In [1]: import numpy as np

In [2]: np.set_printoptions(precision=3, suppress=True, linewidth=120)

In [3]: F = np.load("layer0.npy")

In [4]: F
Out[4]: 
array([[ 1, -3,  0],
       [ 3,  2,  1],
       [ 1, -3,  0],
       [ 2,  1,  2]])

In [5]: proj = F @ np.linalg.solve(F.T @ F, F.T)

In [6]: print(proj @ F[:, 1])
[-3.  2. -3.  1.]

In [7]: proj.round(3) + 0
Out[7]: 
array([[0.5, 0. , 0.5, 0. ],
       [0. , 1. , 0. , 0. ],
       [0.5, 0. , 0.5, 0. ],
       [0. , 0. , 0. , 1. ]])

In [8]: print(np.diag(proj))
[0.5 1.  0.5 1. ]

In [9]: np.allclose(proj @ proj, proj)
Out[9]: True

In [10]: x = np.array([1, 1, 0])

In [11]: rhs = F @ x

In [12]: rhs
Out[12]: array([-2,  5, -2,  3])

In [13]: print(np.round(np.linalg.lstsq(F, rhs)[0], 3) + 0)
[1. 1. 0.]

In [14]: rng = np.random.default_rng(396)

In [15]: rhs = rhs + 0.05 * rng.normal(size=4)

In [16]: rhs
Out[16]: array([-2.007,  5.03 , -2.025,  2.993])

In [17]: beta, *_ = np.linalg.lstsq(F, rhs)

In [18]: beta.round()
Out[18]: array([ 1.,  1., -0.])

In [19]: np.round(F.T @ (rhs - F @ beta), 3) + 0
Out[19]: array([0., 0., 0.])

In [20]: np.round(np.linalg.norm(rhs - F @ beta), 3)
Out[20]: np.float64(0.012)

In [21]: M2 = F[0, 0] * F[1:] - np.outer(F[1:, 0], F[0])

In [22]: M2
Out[22]: 
array([[ 0, 11,  1],
       [ 0,  0,  0],
       [ 0,  7,  2]])

In [23]: print(np.linalg.matrix_rank(M2), np.linalg.matrix_rank(F))
2 3

In [24]: np.flatnonzero(~M2.round(6).any(axis=1))
Out[24]: array([1])

In [25]: U, sig, Vt = np.linalg.svd(M2, full_matrices=False)

In [26]: np.cumsum(sig ** 2) / np.sum(sig ** 2)
Out[26]: array([0.993, 1.   , 1.   ])

In [27]: np.round(U.T @ U, 3) + 0
Out[27]: 
array([[1., 0., 0.],
       [0., 1., 0.],
       [0., 0., 1.]])

In [28]: print(np.abs(Vt[0]))
[0.    0.989 0.147]

In [29]: data = np.load("x.npy")

In [30]: print(data)
[[-1.  2.  0.]
 [ 2.  1.  2.]
 [ 0.  2.  3.]]

In [31]: M2 = data / np.sqrt((data ** 2).mean(axis=1, keepdims=True))

In [32]: M2[0]
Out[32]: array([-0.775,  1.549,  0.   ])

In [33]: J = np.loadtxt("m.csv", delimiter=",")

In [34]: print(J)
[[ 0. -4. -4. -4.]
 [ 0.  0.  1. -5.]
 [ 0.  0.  0.  2.]
 [ 0.  0.  0.  0.]]

In [35]: np.trace(J)
Out[35]: np.float64(0.0)

In [36]: np.allclose(J @ J.T, J.T @ J)
Out[36]: False

In [37]: (J + J.T) / 2
Out[37]: 
array([[ 0. , -2. , -2. , -2. ],
       [-2. ,  0. ,  0.5, -2.5],
       [-2. ,  0.5,  0. ,  1. ],
       [-2. , -2.5,  1. ,  0. ]])

In [38]: np.allclose(J, J.T)
Out[38]: False

In [39]: np.round(np.abs(np.linalg.eigvals(J)).max(), 3)
Out[39]: np.float64(0.0)

In [40]: np.linalg.cond(J) > 100
Out[40]: np.True_

In [41]: U, sig, Vt = np.linalg.svd(J)

In [42]: np.argmax(sig[:-1] / (sig[1:] + 1e-6)) + 1
Out[42]: np.int64(3)

In [43]: print(sig)
[7.678 4.358 0.239 0.   ]

In [44]: M2 = U[:, :3] @ np.diag(sig[:3]) @ Vt[:3]

In [45]: M2.round(3) + 0
Out[45]: 
array([[ 0., -4., -4., -4.],
       [ 0.,  0.,  1., -5.],
       [ 0.,  0.,  0.,  2.],
       [ 0.,  0.,  0.,  0.]])

In [46]: np.linalg.matrix_rank(M2)
Out[46]: np.int64(3)

In [47]: np.linalg.matrix_rank(J, rtol=0.05)
Out[47]: np.int64(2)

In [48]: print(round(float(np.linalg.norm(J - M2) / np.linalg.norm(J)), 3))
0.0

In [49]: mat = np.loadtxt("test6.csv", delimiter=",")

In [50]: mat
Out[50]: 
array([[ 0.,  0.,  2.,  3.],
       [ 0.,  0.,  0., -3.],
       [ 2.,  0.,  0.,  0.],
       [ 3., -3.,  0.,  0.]])

In [51]: vals, V = np.linalg.eigh(mat)

In [52]: np.linalg.eigvalsh(mat @ mat)
Out[52]: array([ 1.78,  1.78, 20.22, 20.22])

In [53]: np.round(V.T @ mat @ V, 3) + 0
Out[53]: 
array([[-4.497,  0.   ,  0.   ,  0.   ],
       [ 0.   , -1.334,  0.   ,  0.   ],
       [ 0.   ,  0.   ,  1.334,  0.   ],
       [ 0.   ,  0.   ,  0.   ,  4.497]])

In [54]: np.linalg.eigvalsh(mat + 3 * np.eye(4))
Out[54]: array([-1.497,  1.666,  4.334,  7.497])

In [55]: np.abs(V[:, -1])
Out[55]: array([0.552, 0.442, 0.245, 0.663])

In [56]: np.abs(V[:, -1]).round(6).argmax()
Out[56]: np.int64(3)

In [57]: vals
Out[57]: array([-4.497, -1.334,  1.334,  4.497])

In [58]: round(float(vals.sum()), 3), np.trace(mat)
Out[58]: (0.0, np.float64(0.0))

In [59]: W0 = np.loadtxt("run13.csv", delimiter=",")

In [60]: W0
Out[60]: 
array([[0.333, 0.333, 0.333],
       [0.   , 1.   , 0.   ],
       [0.   , 0.5  , 0.5  ]])

In [61]: f, r1 = W0[1], W0[2]

In [62]: f @ r1
Out[62]: np.float64(0.5)

In [63]: f @ f
Out[63]: np.float64(1.0)

In [64]: pr = (f @ r1) / (f @ f) * f

In [65]: (r1 - pr) @ f
Out[65]: np.float64(0.0)

In [66]: print(np.round(np.linalg.norm(f + r1) ** 2 + np.linalg.norm(f - r1) ** 2, 3))
3.0

In [67]: pr
Out[67]: array([0. , 0.5, 0. ])

In [68]: np.linalg.matrix_rank(np.outer(f, r1))
Out[68]: np.int64(1)

In [69]: print(np.einsum("ii->", mat))
0.0

In [70]: round(float(np.linalg.det(mat[::-1])), 3)
Out[70]: 36.0

In [71]: print(round(float(np.linalg.eigvals(mat).sum().real), 3))
0.0

In [72]: round(np.linalg.det(2 * mat), 3), np.round(np.linalg.det(mat), 3)
Out[72]: (np.float64(576.0), np.float64(36.0))

In [73]: M2 = W0 + rng.integers(-2, 3, (3, 1)) @ rng.integers(-2, 3, (1, 3))

In [74]: M2
Out[74]: 
array([[ 0.333, -3.667, -1.667],
       [ 0.   , -1.   , -1.   ],
       [ 0.   ,  4.5  ,  2.5  ]])

In [75]: np.round(np.linalg.svd(M2 - W0, compute_uv=False), 3) + 0
Out[75]: array([6.708, 0.   , 0.   ])

In [76]: np.linalg.matrix_rank(M2 - W0, tol=1e-8)
Out[76]: np.int64(1)

In [77]: blk = np.stack([M2, -2 * M2, M2[::-1]])

In [78]: blk.sum(axis=0)
Out[78]: 
array([[-0.333,  8.167,  4.167],
       [ 0.   ,  0.   ,  0.   ],
       [ 0.333, -8.167, -4.167]])

In [79]: (blk @ M2.T).shape
Out[79]: (3, 3, 3)

In [80]: M = rng.normal(size=(18, 3)) + 5 * np.array([-2, -2, 0])

In [81]: M
Out[81]: 
array([[-10.383,  -9.154,   0.946],
       [ -8.804,  -8.944,   0.411],
       [-10.819, -10.396,  -0.35 ],
       [-10.424,  -8.812,   0.477],
       [ -9.791,  -9.623,   1.029],
       [-10.021, -10.964,  -0.753],
       [-10.097, -10.133,  -2.512],
       [-11.712,  -9.927,   0.207],
       [-10.636, -11.176,  -0.417],
       [-10.507, -10.083,  -0.735],
       [-10.732, -10.567,   0.147],
       [ -9.494, -13.179,   0.257],
       [ -7.901, -11.168,  -0.158],
       [ -9.233, -11.134,   0.075],
       [ -8.19 , -10.444,   0.054],
       [-11.406, -11.118,   0.898],
       [-11.779,  -9.359,   0.352],
       [-10.414,  -8.933,   1.56 ]])

In [82]: x = np.array([-2, -3, -2])

In [83]: rhs = M @ x

In [84]: np.linalg.lstsq(M, rhs)[0]
Out[84]: array([-2., -3., -2.])

In [85]: np.linalg.solve(M.T @ M, M.T @ rhs)
Out[85]: array([-2., -3., -2.])

In [86]: rhs = rhs + 0.1 * rng.normal(size=18)

In [87]: print(rhs)
[46.589 43.811 53.786 46.345 46.394 54.267 55.656 52.823 55.581 52.632 52.845 58.146 49.514 51.803 47.386 54.23  51.062
 44.589]

In [88]: beta, *_ = np.linalg.lstsq(M, rhs)

In [89]: np.round(M.T @ (rhs - M @ beta), 3) + 0
Out[89]: array([0., 0., 0.])

In [90]: [round(float(np.linalg.norm(np.linalg.solve(M.T @ M + lam * np.eye(3), M.T @ rhs))), 2) for lam in (0, 1, 10, 100)]
Out[90]: [4.11, 4.04, 3.75, 3.46]
